>>> import numpy as np
>>> np.set_printoptions(precision=2, suppress=True, linewidth=160, legacy="1.25")
>>> def rnd(a):
...     return np.round(a, 2) + 0
... 
>>> J, _ = np.linalg.qr(np.array([[0.2, -0.9, -0.4], [0.5, -1.3, -0.8], [-0.5, 0.5, -0.6]]))
>>> rnd(J)
array([[-0.27, -0.65,  0.71],
       [-0.68, -0.39, -0.62],
       [ 0.68, -0.65, -0.34]])
>>> rnd(np.linalg.norm(J))
1.73
>>> rnd(J - J[0])
array([[ 0.  ,  0.  ,  0.  ],
       [-0.41,  0.26, -1.33],
       [ 0.95,  0.  , -1.05]])
>>> np.unravel_index(np.abs(J).argmax(), J.shape)
(0, 2)
>>> rnd(J.sum(axis=0))
array([-0.27, -1.69, -0.25])
>>> np.linalg.matrix_rank(J)
3
>>> J[:, 3]
Traceback (most recent call last):
  File "<python-input-10>", line 1, in <module>
    J[:, 3]
    ~^^^^^^
IndexError: index 3 is out of bounds for axis 1 with size 3
>>> rnd(np.linalg.svd(J, compute_uv=False))
array([1., 1., 1.])
>>> J[3]
Traceback (most recent call last):
  File "<python-input-12>", line 1, in <module>
    J[3]
    ~^^^
IndexError: index 3 is out of bounds for axis 0 with size 3
>>> rnd(np.diff(J, axis=0))
array([[-0.41,  0.26, -1.33],
       [ 1.36, -0.26,  0.28]])
>>> rnd(np.sort(np.abs(np.linalg.eigvals(J))))
array([1., 1., 1.])
>>> rnd(np.trace(J))
-1.0
>>> rnd(np.linalg.matrix_power(J, 3))
array([[-0.27, -0.62,  0.74],
       [-0.71, -0.39, -0.59],
       [ 0.65, -0.68, -0.33]])
>>> rnd((J + J.T) / 2)
array([[-0.27, -0.67,  0.69],
       [-0.67, -0.39, -0.64],
       [ 0.69, -0.64, -0.34]])
>>> w1 = np.array([[4, 3, 6, -4], [-3, -1, -9, 5], [7, 1, 7, -6]])
>>> beta = np.array([-1, -2, -2, 1])
>>> act = np.maximum(J @ w1 + beta, 0)
>>> rnd(act)
array([[4.82, 0.  , 7.19, 0.  ],
       [0.  , 0.  , 0.  , 5.49],
       [1.32, 0.36, 5.58, 0.  ]])
>>> np.linalg.matrix_rank(act)
3
>>> (act > 0).astype(int)
array([[1, 0, 1, 0],
       [0, 0, 0, 1],
       [1, 1, 1, 0]])
>>> Z = np.array([[0, 1, 1], [2, 0, 3], [1, 1, 5], [0, 4, 1]])
>>> w1 @ Z
array([[ 12,  -6,  39],
       [-11,   8, -46],
       [  9, -10,  39]])
>>> (act @ Z).round(6).argmax(axis=1)
array([2, 1, 2])
>>> x = np.array([-5, 2, 4])
>>> rnd(np.linalg.norm(x)), rnd(np.linalg.norm(J @ x))
(6.71, 6.71)
>>> rnd(np.abs(np.linalg.eigvals(J)))
array([1., 1., 1.])
>>> rnd(np.sort(np.abs(np.degrees(np.angle(np.linalg.eigvals(J))))))
array([  0.  , 178.53, 178.53])
>>> 3 - np.linalg.matrix_rank(J - np.eye(3), tol=1e-8)
1
>>> rnd(J.T @ (J @ x))
array([-5.,  2.,  4.])
>>> m1 = np.loadtxt("test13.csv", delimiter=",")
>>> m1
array([[ -2.,  -2.,  -2.,  -2.,  -2.],
       [ -2.,  -4.,  -4.,  -4.,  -4.],
       [ -2.,  -4.,  -6.,  -6.,  -6.],
       [ -2.,  -4.,  -6.,  -8.,  -8.],
       [ -2.,  -4.,  -6.,  -8., -10.]])
>>> out = np.array([[-1, -1], [2, 2]])
>>> Z = np.kron(out, m1)
>>> Z.shape
(10, 10)
>>> A = np.load("w.npy")
>>> rnd(A)
array([[0.43, 0.29, 0.  , 0.29],
       [0.13, 0.27, 0.27, 0.33],
       [0.15, 0.23, 0.23, 0.38],
       [0.  , 0.38, 0.15, 0.46]])
>>> rnd(np.linalg.matrix_power(A, 100))
array([[0.12, 0.31, 0.18, 0.39],
       [0.12, 0.31, 0.18, 0.39],
       [0.12, 0.31, 0.18, 0.39],
       [0.12, 0.31, 0.18, 0.39]])
>>> A @ np.ones(4)
array([1., 1., 1., 1.])
>>> rnd(np.sort(np.abs(np.linalg.eigvals(A)))[::-1])
array([1.  , 0.33, 0.1 , 0.1 ])
>>> p = np.eye(4)[1]
>>> for _ in range(6):
...     p = p @ A
...     print(p.round(2))
... 
[0.13 0.27 0.27 0.33]
[0.13 0.3  0.18 0.38]
[0.13 0.31 0.18 0.39]
[0.12 0.31 0.18 0.39]
[0.12 0.31 0.18 0.39]
[0.12 0.31 0.18 0.39]
